>>> import numpy as np
>>> np.set_printoptions(suppress=True, linewidth=200)
>>> rd = lambda a: np.round(a, 2) + 0
>>> X = np.loadtxt("layer0.csv", delimiter=",")
>>> print(X)
[[-1.23  1.88 -2.64  2.55  0.81 -5.64]
 [-0.55  4.59  1.18  4.07  2.64  5.85]
 [-3.18  1.09 -0.14 -3.16  1.34  3.11]
 [ 6.42 -0.46 -2.23 -2.22 -2.88  4.55]
 [ 4.36 -8.5   1.27 -6.1   0.67  2.4 ]
 [-4.67 -1.08 -0.16 -4.81 -2.31  3.32]
 [-2.52 -0.31 -1.06 -5.92  2.45 -5.83]
 [ 3.81 -5.93  6.37  6.55  0.85  4.51]
 [-0.74  3.56  3.74  1.57 -1.58 -2.49]
 [ 2.95 -6.85 -7.75  3.47  4.33  0.13]
 [ 8.58 -5.25  0.51 -4.41  3.32  1.53]
 [-1.45 -0.56 -0.5  -2.4   2.69 -0.56]
 [ 4.8   3.37 -3.56  5.84 11.92  0.81]
 [ 2.94 -4.01  1.6  -0.68  2.33 -1.56]]
>>> q, R = np.linalg.qr(X)
>>> print(rd(np.abs(np.diag(R))))
[15.21 13.38 12.07 14.39 11.85 12.24]
>>> print(rd(q.T @ q))
[[1. 0. 0. 0. 0. 0.]
 [0. 1. 0. 0. 0. 0.]
 [0. 0. 1. 0. 0. 0.]
 [0. 0. 0. 1. 0. 0.]
 [0. 0. 0. 0. 1. 0.]
 [0. 0. 0. 0. 0. 1.]]
>>> print(rd(q @ R))
[[-1.23  1.88 -2.64  2.55  0.81 -5.64]
 [-0.55  4.59  1.18  4.07  2.64  5.85]
 [-3.18  1.09 -0.14 -3.16  1.34  3.11]
 [ 6.42 -0.46 -2.23 -2.22 -2.88  4.55]
 [ 4.36 -8.5   1.27 -6.1   0.67  2.4 ]
 [-4.67 -1.08 -0.16 -4.81 -2.31  3.32]
 [-2.52 -0.31 -1.06 -5.92  2.45 -5.83]
 [ 3.81 -5.93  6.37  6.55  0.85  4.51]
 [-0.74  3.56  3.74  1.57 -1.58 -2.49]
 [ 2.95 -6.85 -7.75  3.47  4.33  0.13]
 [ 8.58 -5.25  0.51 -4.41  3.32  1.53]
 [-1.45 -0.56 -0.5  -2.4   2.69 -0.56]
 [ 4.8   3.37 -3.56  5.84 11.92  0.81]
 [ 2.94 -4.01  1.6  -0.68  2.33 -1.56]]
>>> print(np.allclose(R.T @ R, X.T @ X))
True
>>> K = np.loadtxt("sample11.csv", delimiter=",")
>>> print(rd(K))
[[ 2.8  -2.94 -5.9  -1.25  6.59]
 [ 2.95  6.44 -3.02 -3.69 -2.2 ]
 [-5.53 -0.47 -5.1  -1.03 -3.83]]
>>> print(rd(np.linalg.norm(K[0] - K[1])))
13.4
>>> print(rd(np.linalg.norm(K, 2)))
10.0
>>> print(rd(np.linalg.norm(K[0], 1)), rd(np.linalg.norm(K[0], np.inf)))
19.48 6.59
>>> print(rd(np.linalg.norm(K) ** 2 / np.linalg.norm(K, 2) ** 2))
2.47
>>> print(np.linalg.norm(K, axis=1).argmax())
0
>>> Ac = X - X.mean(axis=0)
>>> evecs = np.linalg.svd(Ac)[2][:3]
>>> out = Ac - Ac @ evecs.T @ evecs
>>> print(rd((Ac @ evecs.T).std(axis=0)))
[4.94 4.89 3.97]
>>> print(rd(np.cov(Ac @ evecs.T, rowvar=False)))
[[26.33  0.    0.  ]
 [ 0.   25.72  0.  ]
 [ 0.    0.   16.94]]
>>> T = np.stack([K, 4 * K, K[::-1]])
>>> print((T @ K.T).shape)
(3, 3, 3)
>>> print(np.linalg.matrix_rank(T.reshape(3, -1)))
2
>>> print(rd(np.linalg.norm(T, axis=(1, 2))))
[15.7  62.82 15.7 ]
>>> print(T.shape)
(3, 3, 5)
